$ python -q
>>> import numpy as np
>>> import numpy.linalg as la
>>> np.set_printoptions(suppress=True, linewidth=120)
>>> X = np.load("run12.npy")
>>> print(X)
[[-0.3  -0.9   0.   -0.9   2.1  -1.35]
 [ 0.22  0.66  0.    0.66 -1.54  0.99]
 [ 0.12  0.36  0.    0.36 -0.84  0.54]
 [-0.22 -0.66  0.   -0.66  1.54 -0.99]
 [ 0.16  0.48  0.    0.48 -1.12  0.72]
 [-0.08 -0.24  0.   -0.24  0.56 -0.36]
 [-0.2  -0.6   0.   -0.6   1.4  -0.9 ]
 [-0.06 -0.18  0.   -0.18  0.42 -0.27]]
>>> # column 3 repeats column 1
>>> left, s, Vh = la.svd(X)
>>> print(np.argmax(s[:-1] / (s[1:] + 1e-6)) + 1)
1
>>> B = left[:, :1] @ np.diag(s[:1]) @ Vh[:1]
>>> print(round(float(la.norm(X - B) / la.norm(X)), 2))
0.0
>>> print(B.round(2))
[[-0.3  -0.9   0.   -0.9   2.1  -1.35]
 [ 0.22  0.66  0.    0.66 -1.54  0.99]
 [ 0.12  0.36  0.    0.36 -0.84  0.54]
 [-0.22 -0.66  0.   -0.66  1.54 -0.99]
 [ 0.16  0.48  0.    0.48 -1.12  0.72]
 [-0.08 -0.24  0.   -0.24  0.56 -0.36]
 [-0.2  -0.6   0.   -0.6   1.4  -0.9 ]
 [-0.06 -0.18  0.   -0.18  0.42 -0.27]]
>>> print(la.matrix_rank(X, rtol=0.05))
1
>>> print(np.round(np.abs(X - B).max(), 2))
0.0
>>> print(np.unique(B.round(6), axis=0).shape)
(8, 6)
>>> print(np.round(B @ la.pinv(B) @ B, 2))
[[-0.3  -0.9   0.   -0.9   2.1  -1.35]
 [ 0.22  0.66  0.    0.66 -1.54  0.99]
 [ 0.12  0.36  0.    0.36 -0.84  0.54]
 [-0.22 -0.66  0.   -0.66  1.54 -0.99]
 [ 0.16  0.48  0.    0.48 -1.12  0.72]
 [-0.08 -0.24  0.   -0.24  0.56 -0.36]
 [-0.2  -0.6   0.   -0.6   1.4  -0.9 ]
 [-0.06 -0.18  0.   -0.18  0.42 -0.27]]
>>> B = X / la.norm(X, axis=1, keepdims=True)
>>> C2 = B @ B.T
>>> print(C2.round(2))
[[ 1. -1. -1.  1. -1.  1.  1.  1.]
 [-1.  1.  1. -1.  1. -1. -1. -1.]
 [-1.  1.  1. -1.  1. -1. -1. -1.]
 [ 1. -1. -1.  1. -1.  1.  1.  1.]
 [-1.  1.  1. -1.  1. -1. -1. -1.]
 [ 1. -1. -1.  1. -1.  1.  1.  1.]
 [ 1. -1. -1.  1. -1.  1.  1.  1.]
 [ 1. -1. -1.  1. -1.  1.  1.  1.]]
>>> print(np.argwhere(np.triu(np.abs(C2) > 0.95, 1)))
[[0 1]
 [0 2]
 [0 3]
 [0 4]
 [0 5]
 [0 6]
 [0 7]
 [1 2]
 [1 3]
 [1 4]
 [1 5]
 [1 6]
 [1 7]
 [2 3]
 [2 4]
 [2 5]
 [2 6]
 [2 7]
 [3 4]
 [3 5]
 [3 6]
 [3 7]
 [4 5]
 [4 6]
 [4 7]
 [5 6]
 [5 7]
 [6 7]]
>>> print(C2[5].round(2))
[ 1. -1. -1.  1. -1.  1.  1.  1.]
>>> print((np.abs(C2) > 0.9).astype(int))
[[1 1 1 1 1 1 1 1]
 [1 1 1 1 1 1 1 1]
 [1 1 1 1 1 1 1 1]
 [1 1 1 1 1 1 1 1]
 [1 1 1 1 1 1 1 1]
 [1 1 1 1 1 1 1 1]
 [1 1 1 1 1 1 1 1]
 [1 1 1 1 1 1 1 1]]
>>> print((C2 - 2 * np.eye(8)).round(6).argmax(axis=1))
[3 2 1 0 1 0 0 0]
>>> mat = np.loadtxt("case10.csv", delimiter=",")
>>> print(mat.round(2))
[[0.08 0.08 0.17 0.08 0.17 0.17 0.17 0.08]
 [0.25 0.12 0.12 0.   0.   0.12 0.25 0.12]
 [0.15 0.15 0.23 0.08 0.15 0.15 0.   0.08]
 [0.11 0.   0.22 0.22 0.   0.22 0.11 0.11]
 [0.08 0.08 0.   0.15 0.23 0.15 0.15 0.15]
 [0.2  0.2  0.   0.2  0.1  0.2  0.1  0.  ]
 [0.11 0.22 0.11 0.22 0.11 0.   0.22 0.  ]
 [0.08 0.17 0.17 0.   0.17 0.   0.17 0.25]]
>>> O, V = la.qr(mat[:, :1])[0], la.qr(mat[:, 1:])[0]
>>> s = la.svd(O.T @ V, compute_uv=False)
>>> print(round(la.norm(O @ O.T - V @ V.T, 2), 2))
1.0
>>> print(np.round(np.degrees(np.arccos(s.clip(0, 1))), 2))
[6.59]
>>> rng = np.random.default_rng(331)
>>> lab = rng.permutation(8)
>>> B = mat[:, lab] * rng.choice([-1, 1], 8)
>>> print(B.round(2))
[[ 0.17  0.08 -0.17 -0.08  0.17  0.17  0.08 -0.08]
 [ 0.12  0.12 -0.25 -0.25  0.    0.12  0.12 -0.  ]
 [ 0.23  0.08 -0.   -0.15  0.15  0.15  0.15 -0.08]
 [ 0.22  0.11 -0.11 -0.11  0.    0.22  0.   -0.22]
 [ 0.    0.15 -0.15 -0.08  0.23  0.15  0.08 -0.15]
 [ 0.    0.   -0.1  -0.2   0.1   0.2   0.2  -0.2 ]
 [ 0.11  0.   -0.22 -0.11  0.11  0.    0.22 -0.22]
 [ 0.17  0.25 -0.17 -0.08  0.17  0.    0.17 -0.  ]]
>>> left, _, Vh = la.svd(mat.T @ B)
>>> print(np.round(la.lstsq(mat, B)[0], 2) + 0)
[[ 0.  0.  0. -1.  0.  0.  0.  0.]
 [ 0.  0.  0.  0.  0.  0.  1.  0.]
 [ 1.  0.  0.  0.  0.  0.  0.  0.]
 [ 0.  0.  0.  0.  0.  0.  0. -1.]
 [ 0.  0.  0.  0.  1.  0.  0.  0.]
 [ 0.  0.  0.  0.  0.  1.  0.  0.]
 [ 0.  0. -1.  0.  0.  0.  0.  0.]
 [ 0.  1.  0.  0.  0.  0.  0.  0.]]
>>> print(lab)
[2 7 6 0 4 5 1 3]
>>> O, Rm = la.qr(B)
>>> print(np.round(O.T @ O, 2) + 0)
[[1. 0. 0. 0. 0. 0. 0. 0.]
 [0. 1. 0. 0. 0. 0. 0. 0.]
 [0. 0. 1. 0. 0. 0. 0. 0.]
 [0. 0. 0. 1. 0. 0. 0. 0.]
 [0. 0. 0. 0. 1. 0. 0. 0.]
 [0. 0. 0. 0. 0. 1. 0. 0.]
 [0. 0. 0. 0. 0. 0. 1. 0.]
 [0. 0. 0. 0. 0. 0. 0. 1.]]
>>> print(np.round(O @ Rm, 2) + 0)
[[ 0.17  0.08 -0.17 -0.08  0.17  0.17  0.08 -0.08]
 [ 0.12  0.12 -0.25 -0.25  0.    0.13  0.12  0.  ]
 [ 0.23  0.08  0.   -0.15  0.15  0.15  0.15 -0.08]
 [ 0.22  0.11 -0.11 -0.11  0.    0.22  0.   -0.22]
 [ 0.    0.15 -0.15 -0.08  0.23  0.15  0.08 -0.15]
 [ 0.    0.   -0.1  -0.2   0.1   0.2   0.2  -0.2 ]
 [ 0.11  0.   -0.22 -0.11  0.11  0.    0.22 -0.22]
 [ 0.17  0.25 -0.17 -0.08  0.17  0.    0.17  0.  ]]
>>> print(O.shape, Rm.shape)
(8, 8) (8, 8)
>>> print(Rm.round(2))
[[-0.43 -0.26  0.32  0.3  -0.24 -0.3  -0.27  0.25]
 [ 0.   -0.24  0.17  0.06 -0.17 -0.05 -0.07 -0.01]
 [ 0.    0.   -0.29 -0.18  0.08  0.09  0.19 -0.19]
 [ 0.    0.    0.   -0.2   0.02  0.18  0.12 -0.06]
 [ 0.    0.    0.    0.   -0.25 -0.07 -0.13  0.13]
 [ 0.    0.    0.    0.    0.   -0.21  0.12  0.14]
 [ 0.    0.    0.    0.    0.    0.   -0.08  0.13]
 [ 0.    0.    0.    0.    0.    0.    0.    0.14]]
>>> print(round(float(abs(Rm[0, 0])), 2), round(la.norm(B[:, 0]), 2))
0.43 0.43
>>> u, r1 = Rm[7], Rm[6]
>>> print(round(float(u @ r1), 2))
0.02
>>> print(round(u @ u, 2))
0.02
>>> p = (u @ r1) / (u @ u) * u
>>> print(la.matrix_rank(np.outer(u, r1)))
1
>>> print(p.round(2))
[0.   0.   0.   0.   0.   0.   0.   0.13]
>>> print((r1 - p) @ u)
0.0
>>> print(np.round(la.norm(u + r1) ** 2 + la.norm(u - r1) ** 2, 2))
0.09
>>> W0 = np.load("test16.npy")
>>> print(W0)
[[0 1]
 [1 0]]
>>> # symmetric
>>> w, V = la.eigh(W0)
>>> print(np.round(np.abs(V[:, -1]), 2))
[0.71 0.71]
>>> print(np.round(la.eigvalsh(W0 @ W0), 2))
[1. 1.]
>>> print((w > 1e-8).sum(), (w < -1e-8).sum())
1 1
>>> lab = rng.permutation(8)
>>> print(lab)
[5 4 2 6 7 3 1 0]
>>> B = mat[lab][:, lab]
>>> print(np.round(np.trace(B), 2))
1.56
>>> print(np.round(np.sort(np.abs(la.eigvals(B))), 2))
[0.1  0.13 0.13 0.17 0.22 0.22 0.28 1.  ]
>>> print(B.round(2))
[[0.2  0.1  0.   0.1  0.   0.2  0.2  0.2 ]
 [0.15 0.23 0.   0.15 0.15 0.15 0.08 0.08]
 [0.15 0.15 0.23 0.   0.08 0.08 0.15 0.15]
 [0.   0.11 0.11 0.22 0.   0.22 0.22 0.11]
 [0.   0.17 0.17 0.17 0.25 0.   0.17 0.08]
 [0.22 0.   0.22 0.11 0.11 0.22 0.   0.11]
 [0.12 0.   0.12 0.25 0.12 0.   0.12 0.25]
 [0.17 0.17 0.17 0.17 0.08 0.08 0.08 0.08]]
